% ipython --no-banner

In [1]: import numpy as np

In [2]: np.set_printoptions(suppress=True, linewidth=160)

In [3]: sigma = 3 * 0.2 ** np.arange(5)

In [4]: rng = np.random.default_rng(44723)

In [5]: arr = rng.normal(size=(21, 5)) * rng.permutation(sigma)

In [6]: print(arr.round(2) + 0)
[[ 0.    0.02  0.11  0.28  3.85]
 [ 0.01 -0.01  0.1  -0.06  5.03]
 [ 0.   -0.02 -0.09  0.8  -0.08]
 [ 0.   -0.03  0.29 -0.43 -1.93]
 [ 0.   -0.06 -0.09 -0.62 -1.96]
 [ 0.01 -0.04 -0.15  0.92  2.69]
 [ 0.    0.04 -0.07  0.73 -0.8 ]
 [ 0.    0.03 -0.01 -0.18 -1.57]
 [ 0.    0.01  0.22 -0.94  6.15]
 [ 0.    0.01 -0.07  0.06  1.28]
 [ 0.   -0.01 -0.13  0.54  0.58]
 [ 0.   -0.05 -0.06  0.25  4.13]
 [-0.01  0.01  0.06 -0.24 -3.56]
 [ 0.    0.02  0.03 -0.16 -1.12]
 [-0.01 -0.03 -0.04 -0.02  4.61]
 [ 0.   -0.03 -0.16 -0.25  0.42]
 [ 0.   -0.02  0.13 -0.09  1.71]
 [-0.01  0.07  0.12  0.43  1.05]
 [ 0.   -0.02  0.02  0.66 -4.52]
 [ 0.    0.03  0.24 -0.08  0.57]
 [ 0.    0.03  0.12 -0.6  -2.22]]

In [7]: M2 = arr / np.sqrt((arr ** 2).mean(axis=1, keepdims=True))

In [8]: print(np.round(np.linalg.norm(M2, axis=1), 2))
[2.24 2.24 2.24 2.24 2.24 2.24 2.24 2.24 2.24 2.24 2.24 2.24 2.24 2.24 2.24 2.24 2.24 2.24 2.24 2.24 2.24]

In [9]: print(np.linalg.matrix_rank(arr - arr.mean(axis=1, keepdims=True)))
4

In [10]: print(M2[11].round(2) + 0)
[ 0.   -0.03 -0.03  0.14  2.23]

In [11]: Ac = (arr - arr.mean(axis=0)) / arr.std(axis=0)

In [12]: print(np.argwhere(np.abs(Ac) > 2))
[[ 3  2]
 [ 8  3]
 [17  1]]

In [13]: b = np.linalg.lstsq(np.delete(Ac, 0, axis=1), Ac[:, 0])[0]

In [14]: print(b.round(2))
[-0.19 -0.21  0.32  0.09]

In [15]: W2 = arr[[3, 10]].astype(float)

In [16]: for _ in range(7):
    ...:     lab = np.linalg.norm(arr[:, None] - W2, axis=-1).argmin(axis=1)
    ...:     W2 = np.array([arr[lab == j].mean(axis=0) for j in range(2)])
    ...: 

In [17]: print(lab)
[1 1 0 0 0 1 0 0 1 1 1 1 0 0 1 1 1 1 0 1 0]

In [18]: print(np.round(W2[1] - W2[0], 2) + 0)
[0.   0.   0.   0.09 4.65]

In [19]: print(np.bincount(lab))
[ 9 12]

In [20]: x0 = np.array([-2, -1, -2, -3, 2])

In [21]: rhs = arr @ x0

In [22]: print(np.round(np.linalg.solve(arr.T @ arr, arr.T @ rhs), 2))
[-2. -1. -2. -3.  2.]

In [23]: rhs = rhs + 0.1 * rng.normal(size=21)

In [24]: print(rhs.round(2))
[  6.81   9.93  -2.41  -3.17  -1.89   2.86  -3.71  -2.55  14.67   2.52  -0.11   7.66  -6.62  -1.77   9.55   1.99   3.53   0.55 -11.1    0.78  -2.94]

In [25]: b, *_ = np.linalg.lstsq(arr, rhs)

In [26]: print(round(float(np.linalg.norm(rhs - arr @ b)), 2))
0.28

In [27]: print(b.round(2))
[-11.89  -0.34  -2.32  -3.     2.01]

In [28]: Ac = arr - arr.mean(axis=0)

In [29]: evecs = np.linalg.svd(Ac)[2][:4]

In [30]: M2 = Ac - Ac @ evecs.T @ evecs

In [31]: print(np.round(np.linalg.norm(M2) / np.linalg.norm(Ac), 2))
0.0

In [32]: print(np.linalg.norm(M2, axis=1).round(6).argmax())
14

In [33]: print(np.round(np.cov(Ac @ evecs.T, rowvar=False), 2) + 0)
[[8.51 0.   0.   0.  ]
 [0.   0.26 0.   0.  ]
 [0.   0.   0.01 0.  ]
 [0.   0.   0.   0.  ]]

In [34]: print(np.round(M2.std(axis=0), 2) + 0)
[0. 0. 0. 0. 0.]

In [35]: print(np.round(np.diag(evecs.T @ evecs), 2) + 0)
[0. 1. 1. 1. 1.]

In [36]: X = np.array([[0.4, -1.0, 1.3, -0.2, -0.2],
    ...:     [-1.1, -0.8, -0.2, -0.4, -0.5],
    ...:     [1.2, -0.5, -0.6, 1.8, -0.9],
    ...:     [-0.5, 0.4, -1.0, 0.2, -0.2],
    ...:     [-0.9, 0.9, -0.4, 1.3, 0.7],
    ...:     [1.0, -0.2, 0.4, -1.1, -1.5],
    ...:     [0.4, -2.0, 0.9, -0.6, 0.7],
    ...:     [1.2, -1.0, 0.3, -1.1, 2.7],
    ...:     [-1.1, -0.9, -0.7, -0.9, -2.6],
    ...:     [-0.4, -1.2, -0.1, 0.5, 0.3],
    ...:     [0.2, -0.6, -0.2, -1.1, 0.6]])

In [37]: X[0] *= 20

In [38]: print(X)
[[  8.  -20.   26.   -4.   -4. ]
 [ -1.1  -0.8  -0.2  -0.4  -0.5]
 [  1.2  -0.5  -0.6   1.8  -0.9]
 [ -0.5   0.4  -1.    0.2  -0.2]
 [ -0.9   0.9  -0.4   1.3   0.7]
 [  1.   -0.2   0.4  -1.1  -1.5]
 [  0.4  -2.    0.9  -0.6   0.7]
 [  1.2  -1.    0.3  -1.1   2.7]
 [ -1.1  -0.9  -0.7  -0.9  -2.6]
 [ -0.4  -1.2  -0.1   0.5   0.3]
 [  0.2  -0.6  -0.2  -1.1   0.6]]

In [39]: r0, r1 = X[5], X[1]

In [40]: print(round(float(r0 @ r1), 2))
0.17

In [41]: p = (r0 @ r1) / (r0 @ r0) * r0

In [42]: print(np.round(r1 - p, 2))
[-1.14 -0.79 -0.21 -0.36 -0.45]

In [43]: print(np.round(np.outer(r0, r1), 2))
[[-1.1  -0.8  -0.2  -0.4  -0.5 ]
 [ 0.22  0.16  0.04  0.08  0.1 ]
 [-0.44 -0.32 -0.08 -0.16 -0.2 ]
 [ 1.21  0.88  0.22  0.44  0.55]
 [ 1.65  1.2   0.3   0.6   0.75]]

In [44]: print(p.round(2))
[ 0.04 -0.01  0.01 -0.04 -0.05]

In [45]: print(round(float(np.linalg.norm(r0 + r1) ** 2 + np.linalg.norm(r0 - r1) ** 2), 2))
13.92

In [46]: P = X @ np.linalg.solve(X.T @ X, X.T)

In [47]: print(np.round(np.linalg.eigvalsh(P), 2) + 0)
[0. 0. 0. 0. 0. 0. 1. 1. 1. 1. 1.]

In [48]: print(np.allclose(P @ P, P))
True

In [49]: print(np.round(P @ X[:, 4], 2))
[-4.  -0.5 -0.9 -0.2  0.7 -1.5  0.7  2.7 -2.6  0.3  0.6]

In [50]: lab = X[:, 0] > np.median(X[:, 0])

In [51]: r0 = X[lab].mean(axis=0) - X[~lab].mean(axis=0)

In [52]: print(r0.round(2))
[ 2.99 -4.37  5.83 -0.93 -0.32]

In [53]: print(np.round((((X - X.mean(axis=0)) @ r0 > 0) == lab).mean(), 2))
0.64

In [54]: print(lab.astype(int))
[1 0 1 0 0 1 1 1 0 0 0]

In [55]: M2 = np.c_[X[:, :4] @ np.array([[4, 3, 5, -4], [1, -1, 2, -2], [8, 8, -9, 1], [-1, 1, 5, 0]]), np.array([1, 4, 3, 4, 1, 2, 2, 1, 2, 2, 2])]

In [56]: print(M2.round(2))
[[ 224.   248.  -254.    34.     1. ]
 [  -6.4   -4.5   -7.3    5.8    4. ]
 [  -2.3    1.1   19.4   -4.4    3. ]
 [  -9.8   -9.7    8.3    0.2    4. ]
 [  -7.2   -5.5    7.4    1.4    1. ]
 [   8.1    5.3   -4.5   -3.2    2. ]
 [   7.4    9.8  -13.1    3.3    2. ]
 [   7.3    5.9   -4.2   -2.5    1. ]
 [ -10.    -8.9   -5.5    5.5    2. ]
 [  -4.1   -0.3   -1.     3.9    2. ]
 [  -0.3   -1.5   -3.9    0.2    2. ]]

In [57]: print(np.linalg.matrix_rank(M2))
5

In [58]: print(np.round(np.linalg.norm(M2 - X @ np.linalg.lstsq(X, M2)[0], axis=0), 2) + 0)
[0.   0.   0.   0.   5.14]

In [59]: A = np.loadtxt("mat.csv", delimiter=",")

In [60]: print(A)
[[  7.47  -7.8   -0.03 -10.9    2.81 -12.32   1.2   -1.83]
 [ 13.6    7.84  -8.68  -3.81   2.5    0.1   -7.09   2.7 ]
 [ -9.45 -11.87  -2.09  -6.23  -7.96  -4.78   5.77  -2.62]
 [ 10.14   4.35   1.46   9.17  11.98   4.01  -0.39  -5.66]
 [  8.39  -0.81   1.87  -5.34   8.28  -1.4  -13.49   6.66]
 [ -3.18   7.13 -10.46  -6.27   6.69   1.57  11.79   1.97]
 [ 11.73   1.43   1.06   2.81  -8.47   2.59   5.48  11.95]
 [ -5.62   6.67   4.17  -0.75 -14.39   3.64   7.97   4.71]
 [ 10.33 -10.37  -8.85  -8.93   3.3    0.77  -1.07   3.87]
 [  0.57   0.81   0.8   -2.01   7.41  -6.51 -16.02  -6.35]
 [  6.94   2.08  12.59   7.53  -9.57  -4.57  -4.41   0.52]
 [ -2.78   8.01  -3.18   2.54   0.85   5.71  11.32 -12.25]
 [  2.51 -10.59  -1.38   0.39  11.97  -8.18  -8.2    1.45]
 [  1.5   10.68  -5.66   6.93  -2.38  -8.57   3.15  10.71]
 [  5.9  -13.45   7.01  -3.19   1.93  -3.95   9.39   4.17]
 [  1.3    5.65 -14.88  -5.89  -0.83  -5.8   -3.34  -8.05]
 [  2.53  -3.31   9.04  10.01   3.94  11.87  -4.51  -4.89]
 [ -2.4   -3.01  10.29  10.33   2.63   3.96   0.42 -12.24]
 [ -1.15   7.96 -11.18   6.92  -3.9   11.74   2.96   0.86]
 [  1.87  -7.34   2.04   0.58   5.45   2.61  -6.28 -16.19]
 [  2.76   4.51   0.87  14.25  -9.09  -0.56   8.65   3.21]
 [  8.79   7.74   3.49   0.01   7.58   6.71   1.78 -12.04]
 [ -4.91   0.99   8.72   6.43   3.45 -11.73  -2.88   9.98]
 [ -8.01  -2.18   4.22   7.68 -13.41   5.56  -5.1   -4.18]
 [  8.4    0.05   8.48 -10.23  -2.95   9.15   4.5    6.34]
 [ 15.03   2.62  -2.71   7.19  -3.63   8.19  -1.77  -4.97]
 [  3.84  -3.25   1.01  -0.13  -9.76  10.24  -8.04  10.43]
 [ -0.89 -11.96   0.26  -9.38   4.69   3.43  11.31  -2.53]
 [  7.22  13.08   9.2    0.84  -4.55  -8.34  -0.99  -0.3 ]
 [  9.34   8.66   6.15  -4.8   -3.47  -3.26  12.39   0.88]
 [ -6.25  -3.53  10.62   4.03 -10.1   -7.31  -2.77  -7.51]
 [ 10.77   8.86   0.19   4.3    6.54  11.58   1.94  -2.53]
 [  1.41   6.72 -12.54   1.3    3.41   6.16  -6.65  10.  ]
 [ -4.89   9.82  -3.23   8.03  -6.37  -3.21  -9.02   8.52]
 [ -2.91  -0.47   4.04   6.08  -6.92  -3.35  15.21  -6.89]
 [ -5.17   6.28  -5.87  -4.83   1.12 -13.83  -6.47  -6.44]
 [ -3.18  -7.06  17.62   4.43   0.88  -2.52   1.15   1.17]]

In [61]: r0, r1 = A[34], A[1]

In [62]: print(round(float(r0 @ r1), 2))
-245.57

In [63]: p = (r0 @ r1) / (r0 @ r0) * r0

In [64]: print(np.linalg.matrix_rank(np.outer(r0, r1)))
1

In [65]: print((r1 - p) @ r0)
0.0

In [66]: lab = A[:, 0] > np.median(A[:, 0])

In [67]: r0 = A[lab].mean(axis=0) - A[~lab].mean(axis=0)

In [68]: print(((A - A.mean(axis=0)) @ r0 > 0).astype(int))
[1 1 0 1 1 0 1 0 1 0 1 0 1 0 1 0 1 0 0 0 0 1 0 0 1 1 1 0 1 1 0 1 1 0 0 0 0]

In [69]: print(np.round((((A - A.mean(axis=0)) @ r0 > 0) == lab).mean(), 2))
0.95

In [70]: print(lab.astype(int))
[1 1 0 1 1 0 1 0 1 0 1 0 1 0 1 0 1 0 0 0 1 1 0 0 1 1 1 0 1 1 0 1 0 0 0 0 0]

In [71]: r0 = np.array([0, 3, 0, 1, 2, 3, 0, 2, 0, 1, 0])

In [72]: mat = np.outer(rng.normal(size=28), r0) + 0.1 * rng.normal(size=(28, 11))

In [73]: print(mat.round(2) + 0)
[[ 0.25 -3.6   0.16 -1.3  -2.52 -3.75 -0.09 -2.45 -0.05 -1.26 -0.04]
 [-0.07  3.69  0.09  1.22  2.49  3.68  0.07  2.49  0.    1.29 -0.08]
 [-0.07 -3.2   0.02 -0.89 -1.98 -3.09  0.1  -2.27 -0.04 -1.1  -0.07]
 [ 0.01 -1.21 -0.11 -0.46 -0.84 -1.35 -0.01 -1.02  0.07 -0.42  0.12]
 [-0.17 -1.57  0.   -0.43 -0.76 -1.35  0.15 -0.91  0.11 -0.57 -0.2 ]
 [-0.02  3.51  0.08  1.24  2.38  3.66  0.11  2.36 -0.16  1.04 -0.13]
 [ 0.12  0.36  0.21 -0.03  0.12  0.25 -0.01  0.04 -0.13 -0.01 -0.01]
 [ 0.08  3.63  0.09  1.18  2.42  3.71 -0.12  2.57  0.03  1.2   0.19]
 [ 0.03 -1.58 -0.15 -0.55 -0.99 -1.49  0.06 -0.82  0.01 -0.58 -0.12]
 [ 0.03 -2.72 -0.01 -0.91 -1.8  -2.63 -0.05 -1.78 -0.13 -0.85  0.05]
 [-0.07 -0.89  0.05 -0.34 -0.58 -1.04  0.05 -0.51  0.11 -0.23  0.  ]
 [-0.13  0.5   0.1   0.24  0.34  0.48 -0.14  0.44 -0.16  0.18 -0.16]
 [-0.01  4.06 -0.11  1.23  2.61  3.67  0.    2.53 -0.08  1.42  0.05]
 [ 0.2  -0.62  0.08 -0.26 -0.42 -0.82 -0.03 -0.38 -0.03 -0.29  0.04]
 [-0.07 -0.3   0.09 -0.22 -0.14  0.   -0.08 -0.43  0.12 -0.14  0.09]
 [ 0.04  0.99  0.    0.17  0.54  0.93  0.03  0.62  0.01  0.39 -0.04]
 [-0.09  5.4  -0.06  1.72  3.77  5.74 -0.01  3.66  0.    1.83  0.11]
 [ 0.12 -4.45 -0.03 -1.44 -3.06 -4.45  0.04 -2.73 -0.02 -1.34  0.1 ]
 [ 0.01  1.19  0.05  0.56  0.91  1.18  0.21  0.86  0.16  0.42  0.1 ]
 [-0.03  2.88 -0.02  1.15  2.04  2.9   0.1   2.13  0.18  0.88  0.11]
 [ 0.01  2.41  0.21  0.9   1.55  2.48 -0.04  1.65 -0.11  0.89 -0.08]
 [ 0.1  -1.32 -0.07 -0.3  -0.84 -1.13 -0.05 -0.75  0.08 -0.54 -0.22]
 [ 0.17 -0.47 -0.11 -0.15 -0.29 -0.42 -0.08 -0.35 -0.17  0.    0.09]
 [ 0.    4.08  0.1   1.41  2.9   4.03 -0.01  2.9  -0.05  1.64 -0.16]
 [ 0.16 -1.48 -0.04 -0.47 -1.02 -1.65 -0.12 -1.13 -0.02 -0.7  -0.17]
 [-0.01 -0.01 -0.16  0.02  0.07 -0.14  0.14 -0.14  0.03 -0.09  0.08]
 [ 0.08  0.47  0.05  0.15  0.38  0.33 -0.06  0.53  0.27  0.1   0.13]
 [ 0.03  7.13 -0.09  2.42  4.63  7.01  0.02  4.81  0.    2.33  0.03]]

In [74]: r0, r1 = mat[20], mat[24]

In [75]: print(round(r0 @ r1, 2))
-12.13

In [76]: p = (r0 @ r1) / (r0 @ r0) * r0

In [77]: print(np.linalg.matrix_rank(np.outer(r0, r1)))
1

In [78]: print(round((r1 - p) @ r0, 2))
-0.0

In [79]: print(np.round(r1 - p, 2))
[ 0.17  0.08  0.1   0.11 -0.02 -0.04 -0.15 -0.06 -0.09 -0.13 -0.22]
